$ python3 -q
>>> import numpy as np
>>> import numpy.linalg as la
>>> np.set_printoptions(precision=2, suppress=True, linewidth=120, sign=" ")
>>> A = np.load("m.npy")
>>> A
array([[ 0.02,  0.97,  0.98,  2.02],
       [ 0.02,  0.97,  1.01,  2.01],
       [ 0.04,  0.95,  0.99,  2.01],
       [ 0.04,  0.98,  1.01,  1.96],
       [ 0.04,  0.96,  1.02,  1.98],
       [ 0.02,  1.02,  1.01,  1.99],
       [-0.01,  0.99,  1.04,  2.01],
       [ 0.01, -1.  ,  1.98,  0.  ],
       [ 0.03, -1.02,  2.03,  0.04],
       [ 0.01, -0.98,  2.  ,  0.04],
       [ 0.01, -1.  ,  2.  ,  0.  ],
       [ 0.  , -1.04,  1.97,  0.  ],
       [-0.02, -1.01,  1.97,  0.  ],
       [ 0.01, -1.  ,  1.97,  0.03]])
>>> B = np.c_[A[:, :1] @ np.array([[-2]]), np.array([-4, 0, 1, 4, 8, -9, 8, -9, -8, -1, -2, 9, 2, -1])]
>>> B
array([[-0.04, -4.  ],
       [-0.04,  0.  ],
       [-0.08,  1.  ],
       [-0.08,  4.  ],
       [-0.08,  8.  ],
       [-0.04, -9.  ],
       [ 0.02,  8.  ],
       [-0.02, -9.  ],
       [-0.06, -8.  ],
       [-0.02, -1.  ],
       [-0.02, -2.  ],
       [ 0.  ,  9.  ],
       [ 0.04,  2.  ],
       [-0.02, -1.  ]])
>>> la.matrix_rank(B)
np.int64(2)
>>> np.round(la.norm(B - A @ la.lstsq(A, B)[0], axis=0), 2) + 0
array([  0.  ,  19.86])
>>> U, sv, vt = la.svd(A)
>>> np.argmax(sv[:-1] / (sv[1:] + 1e-6)) + 1
np.int64(2)
>>> B = U[:, :2] @ np.diag(sv[:2]) @ vt[:2]
>>> B.round(2) + 0
array([[ 0.02,  0.99,  0.99,  2.  ],
       [ 0.02,  0.98,  1.01,  2.  ],
       [ 0.02,  0.98,  1.  ,  1.99],
       [ 0.02,  0.96,  1.  ,  1.97],
       [ 0.02,  0.96,  1.02,  1.98],
       [ 0.02,  0.99,  1.  ,  2.01],
       [ 0.02,  0.98,  1.03,  2.02],
       [ 0.01, -1.01,  1.98,  0.01],
       [ 0.01, -1.01,  2.03,  0.04],
       [ 0.01, -0.99,  2.  ,  0.05],
       [ 0.01, -1.01,  1.99,  0.01],
       [ 0.01, -1.02,  1.98, -0.01],
       [ 0.01, -1.01,  1.97,  0.  ],
       [ 0.01, -0.99,  1.97,  0.02]])
>>> round(float(np.abs(A - B).max()), 2)
0.03
>>> round(la.norm(A - B) / la.norm(A), 2)
np.float64(0.01)
>>> x0 = np.array([2, 3, 1, 2])
>>> rhs = A @ x0
>>> rhs
array([ 7.97,  7.98,  7.94,  7.95,  7.94,  8.09,  8.01, -1.  , -0.89, -0.84, -0.98, -1.15, -1.1 , -0.95])
>>> la.lstsq(A, rhs)[0]
array([ 2.,  3.,  1.,  2.])
>>> la.solve(A.T @ A, A.T @ rhs)
array([ 2.,  3.,  1.,  2.])
>>> np.round(la.pinv(A) @ A, 2) + 0
array([[ 1.,  0.,  0.,  0.],
       [ 0.,  1.,  0.,  0.],
       [ 0.,  0.,  1.,  0.],
       [ 0.,  0.,  0.,  1.]])
>>> rng = np.random.default_rng(25)
>>> rhs = rhs + 0.05 * rng.normal(size=14)
>>> rhs
array([ 7.99,  7.98,  7.91,  7.84,  7.94,  8.14,  8.06, -1.03, -0.78, -0.74, -0.99, -1.16, -1.05, -0.96])
>>> c, *_ = la.lstsq(A, rhs)
>>> round(float(la.norm(rhs - A @ c)), 2)
0.19
>>> dist = la.norm(A[:, None] - A[None], axis=-1)
>>> la.norm(A, axis=1)
array([ 2.45,  2.45,  2.43,  2.41,  2.43,  2.45,  2.47,  2.22,  2.27,  2.23,  2.24,  2.23,  2.21,  2.21])
>>> np.flatnonzero(dist[0] < dist.mean() / 2)
array([ 0,  1,  2,  3,  4,  5,  6])
>>> Ac = A - A.mean(axis=0)
>>> U, sv, vt = la.svd(Ac, full_matrices=False)
>>> sv
array([ 5.56,  0.08,  0.07,  0.06])
>>> np.searchsorted(np.cumsum(sv ** 2) / (sv ** 2).sum(), 0.9) + 1
np.int64(1)
>>> np.abs(vt[-1])
array([ 0.93,  0.22,  0.09,  0.27])
>>> (np.sign(U[:, 0]) == np.sign(U[0, 0])).astype(int)
array([ 1,  1,  1,  1,  1,  1,  1,  0,  0,  0,  0,  0,  0,  0])
>>> np.round(Ac.mean(axis=0), 2) + 0
array([ 0.,  0.,  0.,  0.])
>>> J = np.loadtxt("test5.csv", delimiter=",")
>>> J
array([[ 0.99, -0.06, -0.04, -0.02, -0.04, -0.01, -0.04, -0.06, -0.01, -0.06, -0.02],
       [-0.06,  0.6 , -0.29, -0.17, -0.29, -0.06, -0.29, -0.4 , -0.06, -0.4 , -0.17],
       [-0.04, -0.29,  0.79, -0.12, -0.21, -0.04, -0.21, -0.29, -0.04, -0.29, -0.12],
       [-0.02, -0.17, -0.12,  0.93, -0.12, -0.02, -0.12, -0.17, -0.02, -0.17, -0.07],
       [-0.04, -0.29, -0.21, -0.12,  0.79, -0.04, -0.21, -0.29, -0.04, -0.29, -0.12],
       [-0.01, -0.06, -0.04, -0.02, -0.04,  0.99, -0.04, -0.06, -0.01, -0.06, -0.02],
       [-0.04, -0.29, -0.21, -0.12, -0.21, -0.04,  0.79, -0.29, -0.04, -0.29, -0.12],
       [-0.06, -0.4 , -0.29, -0.17, -0.29, -0.06, -0.29,  0.6 , -0.06, -0.4 , -0.17],
       [-0.01, -0.06, -0.04, -0.02, -0.04, -0.01, -0.04, -0.06,  0.99, -0.06, -0.02],
       [-0.06, -0.4 , -0.29, -0.17, -0.29, -0.06, -0.29, -0.4 , -0.06,  0.6 , -0.17],
       [-0.02, -0.17, -0.12, -0.07, -0.12, -0.02, -0.12, -0.17, -0.02, -0.17,  0.93]])
>>> # keeps lengths
>>> x0 = np.array([0, -2, 2, -2, 2, 1, 2, 1, 2, 1, -1])
>>> np.round(la.norm(x0), 2), np.round(la.norm(J @ x0), 2)
(np.float64(5.29), np.float64(5.29))
>>> np.round(J.T @ (J @ x0), 2) + 0
array([ 0., -2.,  2., -2.,  2.,  1.,  2.,  1.,  2.,  1., -1.])
>>> B = J + rng.integers(-2, 3, (11, 1)) @ rng.integers(-2, 3, (1, 11))
>>> B
array([[ 0.99, -0.06, -0.04, -0.02, -0.04, -0.01, -0.04, -0.06, -0.01, -0.06, -0.02],
       [-0.06,  2.6 ,  1.71, -0.17,  3.71,  1.94, -2.29, -4.4 , -0.06, -0.4 , -0.17],
       [-0.04, -1.29, -0.21, -0.12, -2.21, -1.04,  0.79,  1.71, -0.04, -0.29, -0.12],
       [-0.02, -0.17, -0.12,  0.93, -0.12, -0.02, -0.12, -0.17, -0.02, -0.17, -0.07],
       [-0.04, -0.29, -0.21, -0.12,  0.79, -0.04, -0.21, -0.29, -0.04, -0.29, -0.12],
       [-0.01, -0.06, -0.04, -0.02, -0.04,  0.99, -0.04, -0.06, -0.01, -0.06, -0.02],
       [-0.04, -1.29, -1.21, -0.12, -2.21, -1.04,  1.79,  1.71, -0.04, -0.29, -0.12],
       [-0.06, -1.4 , -1.29, -0.17, -2.29, -1.06,  0.71,  2.6 , -0.06, -0.4 , -0.17],
       [-0.01, -0.06, -0.04, -0.02, -0.04, -0.01, -0.04, -0.06,  0.99, -0.06, -0.02],
       [-0.06,  0.6 ,  0.71, -0.17,  1.71,  0.94, -1.29, -2.4 , -0.06,  0.6 , -0.17],
       [-0.02, -1.17, -1.12, -0.07, -2.12, -1.02,  0.88,  1.83, -0.02, -0.17,  0.93]])
>>> np.round(la.svd(B - J, compute_uv=False), 2) + 0
array([ 10.39,   0.  ,   0.  ,   0.  ,   0.  ,   0.  ,   0.  ,   0.  ,   0.  ,   0.  ,   0.  ])
>>> np.abs(B - J).sum(axis=1)
array([  0.,  16.,   8.,   0.,   0.,   0.,   8.,   8.,   0.,   8.,   8.])
>>> B - J
array([[ 0.,  0.,  0.,  0.,  0.,  0.,  0.,  0.,  0.,  0.,  0.],
       [ 0.,  2.,  2.,  0.,  4.,  2., -2., -4.,  0.,  0.,  0.],
       [ 0., -1., -1.,  0., -2., -1.,  1.,  2.,  0.,  0.,  0.],
       [ 0.,  0.,  0.,  0.,  0.,  0.,  0.,  0.,  0.,  0.,  0.],
       [ 0.,  0.,  0.,  0.,  0.,  0.,  0.,  0.,  0.,  0.,  0.],
       [ 0.,  0.,  0.,  0.,  0.,  0.,  0.,  0.,  0.,  0.,  0.],
       [ 0., -1., -1.,  0., -2., -1.,  1.,  2.,  0.,  0.,  0.],
       [ 0., -1., -1.,  0., -2., -1.,  1.,  2.,  0.,  0.,  0.],
       [ 0.,  0.,  0.,  0.,  0.,  0.,  0.,  0.,  0.,  0.,  0.],
       [ 0.,  1.,  1.,  0.,  2.,  1., -1., -2.,  0.,  0.,  0.],
       [ 0., -1., -1.,  0., -2., -1.,  1.,  2.,  0.,  0.,  0.]])
>>> w1 = np.array([[-2, 3, 2, 2, 0, 1],
...     [2, 1, -3, -3, 0, 0],
...     [1, 2, 0, -1, 2, 3],
...     [2, 0, 1, 2, -3, 3]])
>>> c = np.array([0, 0, 3, 1, 2, 1])
>>> H = np.maximum(A @ w1 + c, 0)
>>> (H > 0).mean(axis=0)
array([ 0.71,  1.  ,  1.  ,  1.  ,  0.5 ,  1.  ])
>>> (H > 0).astype(int)
array([[ 1,  1,  1,  1,  0,  1],
       [ 1,  1,  1,  1,  0,  1],
       [ 1,  1,  1,  1,  0,  1],
       [ 1,  1,  1,  1,  0,  1],
       [ 1,  1,  1,  1,  0,  1],
       [ 1,  1,  1,  1,  0,  1],
       [ 1,  1,  1,  1,  0,  1],
       [ 0,  1,  1,  1,  1,  1],
       [ 1,  1,  1,  1,  1,  1],
       [ 1,  1,  1,  1,  1,  1],
       [ 0,  1,  1,  1,  1,  1],
       [ 0,  1,  1,  1,  1,  1],
       [ 0,  1,  1,  1,  1,  1],
       [ 1,  1,  1,  1,  1,  1]])
>>> W2 = np.array([[-1, 0], [-3, -3], [-1, -1], [0, 0], [3, -2], [3, -1]])
>>> (H @ W2).round(6).argmax(axis=1)
array([ 0,  0,  0,  0,  0,  0,  0,  0,  0,  0,  0,  0,  0,  0])
>>> x0 = np.array([-2, -3, -2, 2, -1, 3, 0, -2, -1, 2, 2])
>>> (J * x0).sum(axis=1)
array([-1.8 , -1.62, -1.01,  2.59, -0.01,  3.2 ,  0.99, -0.62, -0.8 ,  3.38,  2.59])
>>> np.sign((J @ x0).round(6))
array([-1., -1., -1.,  1., -1.,  1.,  1., -1., -1.,  1.,  1.])
>>> J @ x0
array([-1.8 , -1.62, -1.01,  2.59, -0.01,  3.2 ,  0.99, -0.62, -0.8 ,  3.38,  2.59])
>>> la.norm(J @ x0) <= la.norm(J, 2) * la.norm(x0) + 1e-9
np.True_
>>> W2 = np.sign(np.array([[1, 1, 1, 0], [3, 1, 0, 1], [1, 3, 2, 1], [3, 2, 3, 1]]))
>>> B = (np.tril(W2, -1) + np.eye(4)) @ (np.triu(W2, 1) + np.eye(4))
>>> vals = np.array([0, -2, -3, 2])
>>> M = np.rint(B * vals @ la.inv(B)) + 0
>>> M
array([[  2.,   1.,  -8.,   5.],
       [  4.,  -1., -12.,   9.],
       [  4.,   2., -20.,  14.],
       [  4.,   2., -22.,  16.]])
>>> # rank 3
>>> U, sv, vt = la.svd(M)
>>> V = vt[:(sv > 1e-8).sum()]
>>> x0 = M[1] + 3 * M[3] + rng.integers(2) * np.eye(4)[3]
>>> x0
array([ 16.,   5., -78.,  57.])
>>> np.diag(V.T @ V)
array([ 0.75,  0.75,  0.75,  0.75])
>>> V.T @ V
array([[ 0.75, -0.25, -0.25, -0.25],
       [-0.25,  0.75, -0.25, -0.25],
       [-0.25, -0.25,  0.75, -0.25],
       [-0.25, -0.25, -0.25,  0.75]])
>>> round(la.norm(M, 2) / la.norm(M), 2)
np.float64(1.0)
>>> np.argsort(-la.norm(M, axis=0).round(6), kind="stable")[:3]
array([ 2,  3,  0])
>>> U, sv, vt = la.svd(M)
>>> sv.round(2) + 0
array([ 41.29,   2.56,   0.94,   0.  ])
>>> np.argmax(sv[:-1] / (sv[1:] + 1e-6)) + 1
np.int64(3)
>>> B = U[:, :3] @ np.diag(sv[:3]) @ vt[:3]
>>> np.round(la.norm(M - B, 2), 2), np.round(sv[3], 2)
(np.float64(0.0), np.float64(0.0))
>>> B
array([[  2.,   1.,  -8.,   5.],
       [  4.,  -1., -12.,   9.],
       [  4.,   2., -20.,  14.],
       [  4.,   2., -22.,  16.]])
>>> B = np.array([[2, 2], [5, 5]])
>>> W2 = np.kron(B, M)
>>> la.matrix_rank(W2)
np.int64(3)
>>> round(float(la.norm(W2, 2)), 2), np.round(la.norm(B, 2) * la.norm(M, 2), 2)
(314.43, np.float64(314.43))
>>> W2.shape
(8, 8)
>>> gram = M.T @ M
>>> (M @ M.T).shape
(4, 4)
>>> np.round(la.svd(M, compute_uv=False) ** 2, 2) + 0
array([ 1704.59,     6.54,     0.88,     0.  ])
>>> np.allclose(gram, gram.T)
True
